$ python -q
>>> import numpy as np
>>> from numpy import linalg as LA
>>> np.set_printoptions(precision=3, suppress=True, linewidth=100)
>>> rnd = lambda a: np.round(a, 3) + 0
>>> M = np.load("a.npy")
>>> M
array([[0, 0, 1, 0, 0, 0, 0],
       [0, 0, 0, 1, 1, 0, 0],
       [1, 0, 0, 0, 0, 0, 0],
       [0, 1, 0, 0, 1, 0, 0],
       [0, 1, 0, 1, 0, 0, 0],
       [0, 0, 0, 0, 0, 0, 0],
       [0, 0, 0, 0, 0, 0, 0]])
>>> rnd(M @ LA.pinv(M) @ M)
array([[0., 0., 1., 0., 0., 0., 0.],
       [0., 0., 0., 1., 1., 0., 0.],
       [1., 0., 0., 0., 0., 0., 0.],
       [0., 1., 0., 0., 1., 0., 0.],
       [0., 1., 0., 1., 0., 0., 0.],
       [0., 0., 0., 0., 0., 0., 0.],
       [0., 0., 0., 0., 0., 0., 0.]])
>>> rnd(np.trace(LA.pinv(M) @ M))
np.float64(5.0)
>>> rnd(M.mean(axis=0))
array([0.143, 0.286, 0.143, 0.286, 0.286, 0.   , 0.   ])
>>> M - M[0]
array([[ 0,  0,  0,  0,  0,  0,  0],
       [ 0,  0, -1,  1,  1,  0,  0],
       [ 1,  0, -1,  0,  0,  0,  0],
       [ 0,  1, -1,  0,  1,  0,  0],
       [ 0,  1, -1,  1,  0,  0,  0],
       [ 0,  0, -1,  0,  0,  0,  0],
       [ 0,  0, -1,  0,  0,  0,  0]])
>>> LA.matrix_rank(M)
np.int64(5)
>>> np.count_nonzero(M)
np.int64(8)
>>> rnd(LA.norm(M))
np.float64(2.828)
>>> np.argsort(-LA.norm(M, axis=0).round(6), kind="stable")[:3]
array([1, 3, 4])
>>> [round(float(x), 3) for x in LA.svd(M, compute_uv=False)[:3]]
[2.0, 1.0, 1.0]
>>> LA.cond(M) > 100
np.True_
>>> rnd(LA.norm(M, 2) / LA.norm(M))
np.float64(0.707)
>>> M @ M
array([[1, 0, 0, 0, 0, 0, 0],
       [0, 2, 0, 1, 1, 0, 0],
       [0, 0, 1, 0, 0, 0, 0],
       [0, 1, 0, 2, 1, 0, 0],
       [0, 1, 0, 1, 2, 0, 0],
       [0, 0, 0, 0, 0, 0, 0],
       [0, 0, 0, 0, 0, 0, 0]])
>>> low = np.diag(M.sum(axis=1)) - M
>>> low
array([[ 1,  0, -1,  0,  0,  0,  0],
       [ 0,  2,  0, -1, -1,  0,  0],
       [-1,  0,  1,  0,  0,  0,  0],
       [ 0, -1,  0,  2, -1,  0,  0],
       [ 0, -1,  0, -1,  2,  0,  0],
       [ 0,  0,  0,  0,  0,  0,  0],
       [ 0,  0,  0,  0,  0,  0,  0]])
>>> round(LA.det(low[1:, 1:]))
0
>>> rnd(LA.eigvalsh(low))
array([0., 0., 0., 0., 2., 3., 3.])
>>> U, sigma, Vt = LA.svd(M)
>>> rnd(sigma)
array([2., 1., 1., 1., 1., 0., 0.])
>>> np.argmax(sigma[:-1] / (sigma[1:] + 1e-6)) + 1
np.int64(5)
>>> Y = U[:, :5] @ np.diag(sigma[:5]) @ Vt[:5]
>>> LA.matrix_rank(Y)
np.int64(5)
>>> rnd(np.abs(M - Y).max())
np.float64(0.0)
>>> LA.matrix_rank(M, rtol=0.05)
np.int64(5)
>>> W0 = np.load("mat.npy")
>>> W0
array([[0, 0, 1, 1, 0, 1, 0],
       [0, 0, 1, 1, 0, 1, 0],
       [1, 1, 0, 1, 0, 1, 0],
       [1, 1, 1, 0, 0, 1, 0],
       [0, 0, 0, 0, 0, 0, 1],
       [1, 1, 1, 1, 0, 0, 0],
       [0, 0, 0, 0, 1, 0, 0]])
>>> U, sigma, Vt = LA.svd(W0)
>>> vecs = Vt[:(sigma > 1e-8).sum()]
>>> rng = np.random.default_rng(418322)
>>> x0 = W0[1] + -3 * W0[3] + rng.integers(2) * np.eye(7)[3]
>>> x0
array([-3., -3., -2.,  2.,  0., -2.,  0.])
>>> LA.matrix_rank(np.vstack([W0, x0]))
np.int64(6)
>>> E = np.load("dump.npy")
>>> E
array([[ 3, -9,  1],
       [ 0,  0,  1],
       [ 2, -6,  1],
       [ 2, -6,  2],
       [ 0,  0,  3],
       [ 1, -3,  3],
       [ 0,  0,  2]])
>>> W0 @ W0
array([[3, 3, 2, 2, 0, 2, 0],
       [3, 3, 2, 2, 0, 2, 0],
       [2, 2, 4, 3, 0, 3, 0],
       [2, 2, 3, 4, 0, 3, 0],
       [0, 0, 0, 0, 1, 0, 0],
       [2, 2, 3, 3, 0, 4, 0],
       [0, 0, 0, 0, 0, 0, 1]])
>>> np.allclose(W0 @ W0.T, W0.T @ W0)
True
>>> rnd(np.sort(np.abs(LA.eigvals(W0))))
array([0.   , 1.   , 1.   , 1.   , 1.   , 1.646, 3.646])
>>> (W0 + W0.T) / 2
array([[0., 0., 1., 1., 0., 1., 0.],
       [0., 0., 1., 1., 0., 1., 0.],
       [1., 1., 0., 1., 0., 1., 0.],
       [1., 1., 1., 0., 0., 1., 0.],
       [0., 0., 0., 0., 0., 0., 1.],
       [1., 1., 1., 1., 0., 0., 0.],
       [0., 0., 0., 0., 1., 0., 0.]])
>>> np.trace(W0)
np.int64(0)
>>> LA.matrix_power(W0, 3)
array([[ 6,  6, 10, 10,  0, 10,  0],
       [ 6,  6, 10, 10,  0, 10,  0],
       [10, 10, 10, 11,  0, 11,  0],
       [10, 10, 11, 10,  0, 11,  0],
       [ 0,  0,  0,  0,  0,  0,  1],
       [10, 10, 11, 11,  0, 10,  0],
       [ 0,  0,  0,  0,  1,  0,  0]])
>>> np.allclose(W0, W0.T)
True
>>> rnd(np.abs(LA.eigvals(W0)).max())
np.float64(3.646)
>>> U, sigma, Vt = LA.svd(E)
>>> vecs = Vt[:(sigma > 1e-8).sum()]
>>> x0 = E[5] + -2 * E[3] + rng.integers(2) * np.eye(3)[0]
>>> x0
array([-3.,  9., -1.])
>>> LA.matrix_rank(np.vstack([E, x0]))
np.int64(2)
>>> np.allclose(vecs.T @ vecs @ x0, x0)
True
>>> rnd(vecs.T @ vecs)
array([[ 0.1, -0.3,  0. ],
       [-0.3,  0.9,  0. ],
       [ 0. ,  0. ,  1. ]])
>>> r0, v = E[3], E[2]
>>> r0 @ r0
np.int64(44)
>>> pr = (r0 @ v) / (r0 @ r0) * r0
>>> rnd(LA.norm(r0 + v) ** 2 + LA.norm(r0 - v) ** 2)
np.float64(170.0)
>>> np.outer(r0, v)
array([[  4, -12,   2],
       [-12,  36,  -6],
       [  4, -12,   2]])
>>> x0 = np.array([4, 1, 0])
>>> E @ np.ones(3)
array([-5.,  1., -3., -2.,  3.,  1.,  2.])
>>> np.einsum("ij,j->i", E, x0)
array([3, 0, 2, 2, 0, 1, 0])
>>> LA.norm(E @ x0) <= LA.norm(E, 2) * LA.norm(x0) + 1e-9
np.True_
>>> E @ np.eye(3)[2]
array([1., 1., 1., 2., 3., 3., 2.])
>>> (E * x0).sum(axis=1)
array([3, 0, 2, 2, 0, 1, 0])
>>> np.sign((E @ x0).round(6))
array([1, 0, 1, 1, 0, 1, 0])
>>> rnd(LA.norm(E[1], 1)), rnd(LA.norm(E[1], np.inf))
(np.float64(1.0), np.float64(1.0))
>>> rnd(LA.norm(E, axis=1))
array([9.539, 1.   , 6.403, 6.633, 3.   , 4.359, 2.   ])
>>> E[1] @ E[4]
np.int64(3)
>>> rnd(LA.norm(E, "nuc"))
np.float64(18.22)
>>> rnd(LA.norm(E) ** 2 / LA.norm(E, 2) ** 2)
np.float64(1.106)
>>> A = np.load("test14.npy")
>>> rnd(A)
array([[-0.301, -0.246,  0.664],
       [-0.778, -0.3  , -0.048],
       [-0.1  ,  0.817,  0.294],
       [ 0.126, -0.003,  0.653],
       [-0.527,  0.427, -0.21 ]])
>>> proj = A @ LA.solve(A.T @ A, A.T)
>>> rnd(np.trace(proj))
np.float64(3.0)
>>> rnd(np.diag(proj))
array([0.592, 0.698, 0.764, 0.442, 0.504])
>>> x0 = np.array([0, 6, 5])
>>> rhs = A @ x0
>>> c, lr = np.zeros(3), 1 / LA.norm(A, 2) ** 2
>>> for i in range(6):
...     c -= lr * A.T @ (A @ c - rhs)
...     if i % 2 == 0: print(i, round(LA.norm(A @ c - rhs), 3))
... 
0 0.0
2 0.0
4 0.0
>>> rnd(LA.cond(A))
np.float64(1.0)
>>> rnd(c)
array([0., 6., 5.])
>>> x0 = np.array([1, 2, 6])
>>> h1 = np.maximum(A @ x0, 0)
>>> rnd(h1)
array([3.191, 0.   , 3.297, 4.038, 0.   ])
>>> rnd(A * (h1 > 1e-9)[:, None])
array([[-0.301, -0.246,  0.664],
       [ 0.   ,  0.   ,  0.   ],
       [-0.1  ,  0.817,  0.294],
       [ 0.126, -0.003,  0.653],
       [ 0.   ,  0.   ,  0.   ]])
>>> rnd(np.maximum(A @ (3 * x0), 0))
array([ 9.573,  0.   ,  9.892, 12.115,  0.   ])
>>> np.flatnonzero(h1 > 1e-9)
array([0, 2, 3])
>>> rnd(A.T @ h1)
array([-0.785,  1.899,  5.726])
>>> rnd(np.tanh(A @ x0))
array([ 0.997, -0.931,  0.997,  0.999, -0.731])
